$ ipython --no-banner

In [1]: import numpy as np

In [2]: from numpy import linalg as LA

In [3]: np.set_printoptions(precision=4, suppress=True, linewidth=100)

In [4]: tidy = lambda a: np.round(a, 4) + 0

In [5]: m1 = np.loadtxt("x.csv", delimiter=",")

In [6]: m1
Out[6]: 
array([[ 2.,  0.,  2.,  1.],
       [ 0.,  1., -2.,  0.],
       [-2.,  2.,  2., -2.],
       [-1., -1.,  1., -1.]])

In [7]: W = np.array([[8, 7, 8], [2, 5, 3], [6, 9, 1], [3, 3, 8]])

In [8]: beta = np.array([3, 0, 1])

In [9]: H = np.maximum(m1 @ W + beta, 0)

In [10]: (H > 0).mean(axis=0)
Out[10]: array([0.25, 0.5 , 0.5 ])

In [11]: cent = np.array([[-3, -3, 3], [1, 3, 1], [2, 3, -3]])

In [12]: print((H @ cent).round(6).argmax(axis=1))
[1 1 1 0]

In [13]: W @ cent
Out[13]: 
array([[ -1,  21,   7],
       [  5,  18,   2],
       [ -7,  12,  24],
       [ 10,  24, -12]])

In [14]: t3 = np.stack([m1, 4 * m1, m1[::-1]])

In [15]: LA.matrix_rank(t3.reshape(3, -1))
Out[15]: np.int64(2)

In [16]: t3.shape
Out[16]: (3, 4, 4)

In [17]: print((t3 @ m1.T).shape)
(3, 4, 4)

In [18]: th = np.radians(99)

In [19]: R = np.eye(4)

In [20]: R[3, 3] = R[2, 2] = np.cos(th)

In [21]: R[3, 2], R[2, 3] = -np.sin(th), np.sin(th)

In [22]: print(tidy(R))
[[ 1.      0.      0.      0.    ]
 [ 0.      1.      0.      0.    ]
 [ 0.      0.     -0.1564  0.9877]
 [ 0.      0.     -0.9877 -0.1564]]

In [23]: Y = m1 @ R.T

In [24]: np.allclose(LA.norm(m1, axis=1), LA.norm(Y, axis=1))
Out[24]: True

In [25]: tidy(LA.svd(m1, compute_uv=False)), tidy(LA.svd(Y, compute_uv=False))
Out[25]: 
(array([4.2486, 3.3989, 2.08  , 0.2664]),
 array([4.2486, 3.3989, 2.08  , 0.2664]))

In [26]: np.allclose(m1 @ m1.T, Y @ Y.T)
Out[26]: True

In [27]: tidy(LA.det(R)), tidy(np.trace(R))
Out[27]: (np.float64(1.0), np.float64(1.6871))

In [28]: Y = LA.inv(m1)

In [29]: Y
Out[29]: 
array([[ 1.   ,  1.5  , -0.125,  1.25 ],
       [ 0.   ,  0.   ,  0.25 , -0.5  ],
       [-0.   , -0.5  ,  0.125, -0.25 ],
       [-1.   , -2.   , -0.   , -2.   ]])

In [30]: m1 @ Y
Out[30]: 
array([[1., 0., 0., 0.],
       [0., 1., 0., 0.],
       [0., 0., 1., 0.],
       [0., 0., 0., 1.]])

In [31]: tidy(LA.cond(m1))
Out[31]: np.float64(15.951)

In [32]: tidy(LA.det(m1) * LA.det(Y))
Out[32]: np.float64(1.0)

In [33]: tidy(LA.slogdet(m1)[0])
Out[33]: np.float64(-1.0)

In [34]: tidy(np.einsum("ij,ji->", Y, Y))
Out[34]: np.float64(4.2656)

In [35]: tidy(LA.det(2 * Y)), tidy(LA.det(Y))
Out[35]: (np.float64(-2.0), np.float64(-0.125))

In [36]: tidy(LA.eigvals(Y).sum().real)
Out[36]: np.float64(-0.875)

In [37]: feats = np.loadtxt("block13.csv", delimiter=",")

In [38]: feats
Out[38]: 
array([[ 5.,  6.,  7.,  8.],
       [ 9., 10., 11., 12.],
       [13., 14., 15., 16.],
       [17., 18., 19., 20.]])

In [39]: np.unique(feats.round(6), axis=0).shape
Out[39]: (4, 4)

In [40]: tidy(feats @ LA.pinv(feats) @ feats)
Out[40]: 
array([[ 5.,  6.,  7.,  8.],
       [ 9., 10., 11., 12.],
       [13., 14., 15., 16.],
       [17., 18., 19., 20.]])

In [41]: tidy(np.trace(LA.pinv(feats) @ feats))
Out[41]: np.float64(2.0)

In [42]: Y = np.array([[-2, 3], [2, -1], [-2, 1], [-2, 0]])

In [43]: np.einsum("ij,ij->i", feats, feats)
Out[43]: array([ 174.,  446.,  846., 1374.])

In [44]: np.vstack([feats, Y.T]).shape
Out[44]: (6, 4)

In [45]: rng = np.random.default_rng(84)

In [46]: lab = rng.permutation(4)

In [47]: lab
Out[47]: array([0, 3, 1, 2])

In [48]: Y = feats[lab][:, lab]

In [49]: print(np.trace(Y))
50.0

In [50]: tidy(np.sort(np.abs(LA.eigvals(Y))))
Out[50]: array([ 0.    ,  0.    ,  1.5518, 51.5518])

In [51]: np.allclose(Y, feats)
Out[51]: False

In [52]: np.diag(Y)
Out[52]: array([ 5., 20., 10., 15.])

In [53]: Y
Out[53]: 
array([[ 5.,  8.,  6.,  7.],
       [17., 20., 18., 19.],
       [ 9., 12., 10., 11.],
       [13., 16., 14., 15.]])

In [54]: K = np.load("case17.npy")

In [55]: K
Out[55]: 
array([[ 1.7135,  1.6114, -9.9339],
       [ 8.7858, -6.0347,  2.5319],
       [ 2.1729, -6.8105,  6.7052],
       [-8.7694, -4.8064, -6.7022],
       [ 3.689 , -5.9075, -0.8211],
       [-2.6514,  5.0606,  5.3041],
       [-2.5581, -9.8077,  1.8327],
       [ 0.533 ,  0.5278, -6.7597],
       [ 2.451 ,  1.4145, -2.3539],
       [ 6.3248,  6.5653,  1.805 ],
       [-0.0856,  0.7837, -1.0997],
       [-8.1047,  3.0119, -0.7572],
       [-0.1427, -0.7048, -8.5451],
       [ 3.3022,  2.2297,  1.905 ],
       [-1.5385,  6.8843, -1.9177],
       [ 4.9322,  3.0291, -0.2006]])

In [56]: hat = K @ LA.solve(K.T @ K, K.T)

In [57]: np.trace(hat)
Out[57]: np.float64(3.0)

In [58]: tidy(hat @ K[:, 2])
Out[58]: 
array([-9.9339,  2.5319,  6.7052, -6.7022, -0.8211,  5.3041,  1.8327, -6.7597, -2.3539,  1.805 ,
       -1.0997, -0.7572, -8.5451,  1.905 , -1.9177, -0.2006])

In [59]: lab = K[:, 2] > np.median(K[:, 2])

In [60]: r0 = K[lab].mean(axis=0) - K[~lab].mean(axis=0)

In [61]: np.argsort(-np.abs(r0).round(6), kind="stable")
Out[61]: array([2, 0, 1])

In [62]: (((K - K.mean(axis=0)) @ r0 > 0) == lab).mean()
Out[62]: np.float64(0.875)

In [63]: ((K - K.mean(axis=0)) @ r0 > 0).astype(int)
Out[63]: array([0, 1, 1, 0, 1, 1, 1, 0, 0, 1, 0, 0, 0, 1, 0, 1])

In [64]: def softmax(z):
    ...:     e = np.exp(z - z.max(axis=-1, keepdims=True))
    ...:     return e / e.sum(axis=-1, keepdims=True)
    ...: 

In [65]: print(tidy(softmax(K).sum(axis=1)))
[1. 1. 1. 1. 1. 1. 1. 1. 1. 1. 1. 1. 1. 1. 1. 1.]

In [66]: print(tidy(softmax(K[1])))
[0.9981 0.     0.0019]

In [67]: tidy(softmax(10 * K[1]))
Out[67]: array([1., 0., 0.])

In [68]: att = K @ K.T / np.sqrt(3)

In [69]: print(softmax(att).round(6).argmax(axis=1))
[ 0  1  2  3  1  5  6  0  0  9  0 11  0  9 14  9]

In [70]: Ac = (K - K.mean(axis=0)) / K.std(axis=0)

In [71]: print(np.argwhere(np.abs(Ac) > 2))
[[3 0]]

In [72]: beta = LA.lstsq(np.delete(Ac, 0, axis=1), Ac[:, 0])[0]

In [73]: tidy(beta)
Out[73]: array([0.0301, 0.2599])

In [74]: C2 = np.cov(K, rowvar=False)

In [75]: np.argwhere(np.triu(np.abs(np.corrcoef(K.T)) > 0.8, 1))
Out[75]: array([], shape=(0, 2), dtype=int64)

In [76]: C2.shape
Out[76]: (3, 3)

In [77]: print(tidy(C2))
[[22.1481  0.0956  5.7651]
 [ 0.0956 25.4506 -2.4172]
 [ 5.7651 -2.4172 22.7466]]

In [78]: print(tidy(np.corrcoef(K[:, 1], K[:, 2])[0, 1]))
-0.1005

In [79]: tidy(np.corrcoef(K.T))
Out[79]: 
array([[ 1.    ,  0.004 ,  0.2568],
       [ 0.004 ,  1.    , -0.1005],
       [ 0.2568, -0.1005,  1.    ]])

In [80]: tidy(np.polyfit(K[:, 1], K[:, 2], 1))
Out[80]: array([-0.095 , -1.2055])

In [81]: r0 = np.array([1, -1, -2, 2])

In [82]: r1 = np.array([-3, 2, 2, -3])

In [83]: E = r0[:, None] + r1[None, :]

In [84]: E
Out[84]: 
array([[-2,  3,  3, -2],
       [-4,  1,  1, -4],
       [-5,  0,  0, -5],
       [-1,  4,  4, -1]])

In [85]: rank = LA.matrix_rank(E)

In [86]: rank
Out[86]: np.int64(2)

In [87]: null = LA.svd(E)[2][rank:].T

In [88]: LA.matrix_rank(E.T @ E), LA.matrix_rank(E @ E.T)
Out[88]: (np.int64(2), np.int64(2))

In [89]: [int(LA.matrix_rank(E[:, :j + 1])) for j in range(4)]
Out[89]: [1, 2, 2, 2]

In [90]: tidy(null @ null.T)
Out[90]: 
array([[ 0.5,  0. ,  0. , -0.5],
       [ 0. ,  0.5, -0.5,  0. ],
       [ 0. , -0.5,  0.5,  0. ],
       [-0.5,  0. ,  0. ,  0.5]])

In [91]: [int(LA.matrix_rank(np.delete(E, i, axis=0))) for i in range(4)]
Out[91]: [2, 2, 2, 2]

In [92]: null.shape
Out[92]: (4, 2)

In [93]: t3 = np.stack([E, -1 * E, E[::-1]])

In [94]: t3.sum(axis=0)
Out[94]: 
array([[-1,  4,  4, -1],
       [-5,  0,  0, -5],
       [-4,  1,  1, -4],
       [-2,  3,  3, -2]])

In [95]: t3.shape
Out[95]: (3, 4, 4)

In [96]: np.einsum("bij,cij->bc", t3, t3)
Out[96]: 
array([[ 144, -144,  136],
       [-144,  144, -136],
       [ 136, -136,  144]])

In [97]: print(tidy(LA.norm(t3, axis=(1, 2))))
[12. 12. 12.]

In [98]: Uu, sig = LA.svd(E)
---------------------------------------------------------------------------
ValueError                                Traceback (most recent call last)
Cell In[98], line 1
----> 1 Uu, sig = LA.svd(E)

ValueError: too many values to unpack (expected 2)

In [99]: Uu, sig, vt = LA.svd(E, full_matrices=False)

In [100]: print(np.abs(Uu[:, 0]).round(6).argmax())
2

In [101]: print(tidy(np.sqrt((sig ** 2).sum())), tidy(LA.norm(E)))
12.0 12.0

In [102]: (sig > 1e-8).sum()
Out[102]: np.int64(2)

In [103]: tidy(Uu.T @ E @ vt.T)
Out[103]: 
array([[10.3155,  0.    ,  0.    ,  0.    ],
       [ 0.    ,  6.1311,  0.    ,  0.    ],
       [ 0.    ,  0.    ,  0.    ,  0.    ],
       [ 0.    ,  0.    ,  0.    ,  0.    ]])

In [104]: np.allclose(Uu * sig @ vt, E)
Out[104]: True

In [105]: tidy(Uu.T @ Uu)
Out[105]: 
array([[1., 0., 0., 0.],
       [0., 1., 0., 0.],
       [0., 0., 1., 0.],
       [0., 0., 0., 1.]])

In [106]: tidy(np.abs(vt[0]))
Out[106]: array([0.6287, 0.3236, 0.3236, 0.6287])
